% ipython --no-banner

In [1]: import numpy as np

In [2]: from numpy import linalg as LA

In [3]: np.set_printoptions(precision=4, suppress=True, linewidth=100, sign=" ")

In [4]: tidy = lambda a: np.round(a, 4) + 0

In [5]: mat = np.loadtxt("run19.csv", delimiter=",")

In [6]: mat
Out[6]: 
array([[-0.9, -1.1, -0.4,  1. ,  0.8, -1.7,  1.2, -2.4, -1.4, -0.1, -1.3],
       [ 0.5,  0.9, -0.5,  1.5, -0.6,  0.2, -1.1, -0.2,  2.1,  1.1, -0.4],
       [ 1. , -1.6,  1.1,  1.5, -0.9, -1.2,  0.8,  0.6,  0.3, -1. , -0.5],
       [-1.5, -0.4,  0.2, -5. ,  0.7,  0.6, -0.9, -0.2,  1. , -0.7,  1.3],
       [-0.9,  0.1, -0.6,  3.5, -0.4,  0.7, -1.6,  0.6,  1. , -0.9,  0.4],
       [ 2.1,  1.6, -0.1, -5. , -0.5,  0.5,  0.4, -0.6, -0.6,  0. ,  0.9]])

In [7]: rng = np.random.default_rng(8728)

In [8]: Y = mat + rng.integers(-2, 3, (6, 1)) @ rng.integers(-2, 3, (1, 11))

In [9]: tidy(Y)
Out[9]: 
array([[ 0.1, -2.1,  1.6,  1. , -1.2, -2.7,  3.2, -0.4, -1.4, -1.1, -3.3],
       [-0.5,  1.9, -2.5,  1.5,  1.4,  1.2, -3.1, -2.2,  2.1,  2.1,  1.6],
       [ 1. , -1.6,  1.1,  1.5, -0.9, -1.2,  0.8,  0.6,  0.3, -1. , -0.5],
       [-2.5,  0.6, -1.8, -5. ,  2.7,  1.6, -2.9, -2.2,  1. ,  0.3,  3.3],
       [-1.9,  1.1, -2.6,  3.5,  1.6,  1.7, -3.6, -1.4,  1. ,  0.1,  2.4],
       [ 4.1, -0.4,  3.9, -5. , -4.5, -1.5,  4.4,  3.4, -0.6, -2. , -3.1]])

In [10]: LA.matrix_rank(Y - mat, tol=1e-8)
Out[10]: np.int64(1)

In [11]: blk = np.stack([Y, -3 * Y, Y[::-1]])

In [12]: LA.matrix_rank(blk.reshape(3, -1))
Out[12]: np.int64(2)

In [13]: tidy(np.einsum("bij,cij->bc", blk, blk))
Out[13]: 
array([[  339.84, -1019.52,   109.62],
       [-1019.52,  3058.56,  -328.86],
       [  109.62,  -328.86,   339.84]])

In [14]: blk.shape
Out[14]: (3, 6, 11)

In [15]: tidy(LA.norm(mat, "nuc"))
Out[15]: np.float64(23.5864)

In [16]: tidy(LA.norm(mat, axis=1))
Out[16]: array([ 4.1917,  3.3151,  3.4073,  5.6859,  4.3555,  5.8455])

In [17]: tidy(LA.norm(mat[3], 1)), tidy(LA.norm(mat[3], np.inf))
Out[17]: (np.float64(12.5), np.float64(5.0))

In [18]: tidy(LA.norm(mat, 1)), tidy(LA.norm(mat, np.inf))
Out[18]: (np.float64(17.5), np.float64(12.5))

In [19]: x = np.array([5, 2, 1, 4, 5, 3, 2, 1, 3, 5, 0])

In [20]: h = np.maximum(mat @ x, 0)

In [21]: tidy(np.maximum(mat @ (3 * x), 0))
Out[21]: array([  0. ,  50.4,   0. ,   0. ,  15.3,   0. ])

In [22]: tidy(np.tanh(mat @ x))
Out[22]: array([-1.    ,  1.    , -0.8005, -1.    ,  0.9999, -1.    ])

In [23]: U, sigma, VT = LA.svd(mat, full_matrices=False)

In [24]: tidy(np.sqrt((sigma ** 2).sum())), tidy(LA.norm(mat))
Out[24]: (np.float64(11.2089), np.float64(11.2089))

In [25]: tidy(np.abs(VT[0]))
Out[25]: 
array([ 0.0791,  0.1292,  0.0243,  0.9619,  0.0491,  0.1015,  0.0256,  0.0539,  0.05  ,  0.0005,
        0.1803])

In [26]: (sigma > 1e-8).sum()
Out[26]: np.int64(6)

In [27]: np.abs(U[:, 0]).round(6).argmax()
Out[27]: np.int64(5)

In [28]: tidy(np.cumsum(sigma ** 2) / np.sum(sigma ** 2))
Out[28]: array([ 0.5802,  0.7704,  0.8791,  0.9503,  0.9842,  1.    ])

In [29]: tidy(U.T @ mat @ VT.T)
Out[29]: 
array([[ 8.5378,  0.    ,  0.    ,  0.    ,  0.    ,  0.    ],
       [ 0.    ,  4.8893,  0.    ,  0.    ,  0.    ,  0.    ],
       [ 0.    ,  0.    ,  3.6944,  0.    ,  0.    ,  0.    ],
       [ 0.    ,  0.    ,  0.    ,  2.991 ,  0.    ,  0.    ],
       [ 0.    ,  0.    ,  0.    ,  0.    ,  2.0629,  0.    ],
       [ 0.    ,  0.    ,  0.    ,  0.    ,  0.    ,  1.411 ]])

In [30]: feats = np.array([[2, 1, 3, 0],
    ...:     [3, 2, 1, 2],
    ...:     [0, 1, 0, 3],
    ...:     [0, 3, 1, 0],
    ...:     [2, 1, 2, 3],
    ...:     [3, 0, 2, 2],
    ...:     [3, 2, 2, 1],
    ...:     [0, 3, 1, 1],
    ...:     [2, 3, 2, 3],
    ...:     [14, 9, 7, 8]])

In [31]: hat = feats @ LA.solve(feats.T @ feats, feats.T)

In [32]: tidy(LA.eigvalsh(hat))
Out[32]: array([ 0.,  0.,  0.,  0.,  0.,  0.,  1.,  1.,  1.,  1.])

In [33]: LA.matrix_rank(np.eye(10) - hat)
Out[33]: np.int64(6)

In [34]: tidy(hat @ feats[:, 3])
Out[34]: array([ 0.,  2.,  3.,  0.,  3.,  2.,  1.,  1.,  3.,  8.])

In [35]: np.allclose(hat @ hat, hat)
Out[35]: True

In [36]: tidy(np.trace(hat))
Out[36]: np.float64(4.0)

In [37]: C2 = np.cov(feats, rowvar=False)

In [38]: tidy(LA.eigvalsh(C2)[::-1])
Out[38]: array([ 28.631 ,   1.6942,   1.4595,   0.2597])

In [39]: np.argwhere(np.triu(np.abs(np.corrcoef(feats.T)) > 0.8, 1))
Out[39]: 
array([[ 0,  1],
       [ 0,  2],
       [ 0,  3]])

In [40]: np.argsort(-feats.std(axis=0).round(6), kind="stable")
Out[40]: array([ 0,  1,  3,  2])

In [41]: Y = np.array([[-1, 1], [-2, 1], [0, 0], [1, -2]])

In [42]: feats @ Y
Out[42]: 
array([[ -4,   3],
       [ -5,   1],
       [  1,  -5],
       [ -6,   3],
       [ -1,  -3],
       [ -1,  -1],
       [ -6,   3],
       [ -5,   1],
       [ -5,  -1],
       [-24,   7]])

In [43]: LA.matrix_rank(np.vstack([feats, Y.T]))
Out[43]: np.int64(4)

In [44]: np.einsum("ij->j", feats)
Out[44]: array([ 29,  25,  21,  23])

In [45]: x = np.array([-5, 9, 3, -5])

In [46]: target = feats @ x

In [47]: tidy(LA.solve(feats.T @ feats, feats.T @ target))
Out[47]: array([-5.,  9.,  3., -5.])

In [48]: target
Out[48]: array([  8,  -4,  -6,  30, -10, -19,   4,  25,   8,  -8])

In [49]: target = target + 0.05 * rng.normal(size=10)

In [50]: tidy(target)
Out[50]: 
array([  8.0713,  -3.9568,  -5.9804,  29.9559, -10.0222, -18.9922,   3.9953,  24.9671,   7.9099,
        -8.0592])

In [51]: beta, *_ = LA.lstsq(feats, target)

In [52]: beta.round()
Out[52]: array([-5.,  9.,  3., -5.])

In [53]: [round(float(LA.norm(LA.solve(feats.T @ feats + lam * np.eye(4), feats.T @ target))), 2) for lam in (0, 1, 10, 100)]
Out[53]: [11.82, 11.09, 7.22, 1.64]

In [54]: tidy(beta)
Out[54]: array([-4.9944,  8.9845,  3.0083, -5.0061])

In [55]: tidy(LA.norm(target - feats @ beta))
Out[55]: np.float64(0.1125)

In [56]: tidy(feats.T @ (target - feats @ beta))
Out[56]: array([ 0.,  0.,  0.,  0.])

In [57]: Ac = feats - feats.mean(axis=0)

In [58]: U, sigma, VT = LA.svd(Ac, full_matrices=False)

In [59]: np.abs(U[:, 0]).argmax()
Out[59]: np.int64(9)

In [60]: tidy(np.abs(VT[-1]))
Out[60]: array([ 0.489 ,  0.0258,  0.8272,  0.2756])

In [61]: (np.sign(U[:, 0]) == np.sign(U[0, 0])).astype(int)
Out[61]: array([ 1,  1,  1,  1,  1,  1,  1,  1,  1,  0])

In [62]: LA.matrix_rank(Ac)
Out[62]: np.int64(4)

In [63]: tidy(VT[0] * np.sign(VT[0, np.abs(VT[0]).argmax()]))
Out[63]: array([ 0.7568,  0.4126,  0.3329,  0.3824])

In [64]: np.searchsorted(np.cumsum(sigma ** 2) / (sigma ** 2).sum(), 0.9) + 1
Out[64]: np.int64(2)

In [65]: tidy(Ac.mean(axis=0))
Out[65]: array([ 0.,  0.,  0.,  0.])

In [66]: tidy(sigma ** 2 / (sigma ** 2).sum())
Out[66]: array([ 0.8935,  0.0529,  0.0455,  0.0081])

In [67]: m1 = np.load("sample2.npy")

In [68]: m1
Out[68]: 
array([[  9,   6, -45, -30],
       [  9,   4, -45, -20],
       [ 36,  24, -45, -30],
       [ 36,  16, -45, -20]])

In [69]: r0 = np.array([-2, -3])

In [70]: np.correlate(m1[0], m1[3], "full")
Out[70]: array([ -180,  -525,   774,  3045,   846, -2100, -1080])

In [71]: np.array([np.convolve(row, r0, "same") for row in m1])
Out[71]: 
array([[ -18,  -39,   72,  195],
       [ -18,  -35,   78,  175],
       [ -72, -156,   18,  195],
       [ -72, -140,   42,  175]])

In [72]: C2 = m1.T @ m1

In [73]: np.allclose(C2, C2.T)
Out[73]: True

In [74]: tidy(LA.svd(m1, compute_uv=False) ** 2)
Out[74]: array([ 13482.4239,    753.4088,     96.7602,      5.407 ])

In [75]: C2
Out[75]: 
array([[ 2754,  1530, -4050, -2250],
       [ 1530,   884, -2250, -1300],
       [-4050, -2250,  8100,  4500],
       [-2250, -1300,  4500,  2600]])

In [76]: E = np.load("block7.npy")

In [77]: E
Out[77]: 
array([[-1.,  1.,  1.,  2., -1.,  1.,  0.],
       [ 1.,  3.,  1., -1.,  2., -2.,  0.],
       [-1., -1.,  3.,  3.,  1., -3.,  0.],
       [ 0.,  2.,  3.,  3., -3.,  0.,  0.],
       [ 1., -3.,  3.,  2.,  0., -1.,  0.],
       [-1., -1.,  1., -3., -2., -2.,  0.],
       [ 0.,  0.,  0.,  0.,  0.,  0.,  3.]])

In [78]: tidy(np.sort(np.abs(LA.eigvals(E))))
Out[78]: array([ 2.2771,  2.2771,  2.4528,  3.    ,  3.7994,  3.7994,  6.3512])

In [79]: tidy(np.abs(LA.eigvals(E)).max())
Out[79]: np.float64(6.3512)

In [80]: tidy(LA.det(E))
Out[80]: np.float64(-3498.0)

In [81]: E @ E
Out[81]: 
array([[ -1.,   7.,   7.,   1.,  -4.,  -7.,   0.],
       [  5.,   3.,   8.,   9.,  13.,  -6.,   0.],
       [  1.,  -1.,  16.,  28.,  -1.,  -3.,   0.],
       [ -4.,  18.,  11.,  10.,  -2., -10.,   0.],
       [ -6.,  -6.,  12.,  23.,  -8.,   0.,   0.],
       [ -1.,  -3., -16.,  -5.,  13.,   4.,   0.],
       [  0.,   0.,   0.,   0.,   0.,   0.,   9.]])

In [82]: np.trace(E)
Out[82]: np.float64(9.0)

In [83]: (E + E.T) / 2
Out[83]: 
array([[-1. ,  1. ,  0. ,  1. ,  0. ,  0. ,  0. ],
       [ 1. ,  3. ,  0. ,  0.5, -0.5, -1.5,  0. ],
       [ 0. ,  0. ,  3. ,  3. ,  2. , -1. ,  0. ],
       [ 1. ,  0.5,  3. ,  3. , -0.5, -1.5,  0. ],
       [ 0. , -0.5,  2. , -0.5,  0. , -1.5,  0. ],
       [ 0. , -1.5, -1. , -1.5, -1.5, -2. ,  0. ],
       [ 0. ,  0. ,  0. ,  0. ,  0. ,  0. ,  3. ]])

In [84]: np.allclose(E, E.T)
Out[84]: False
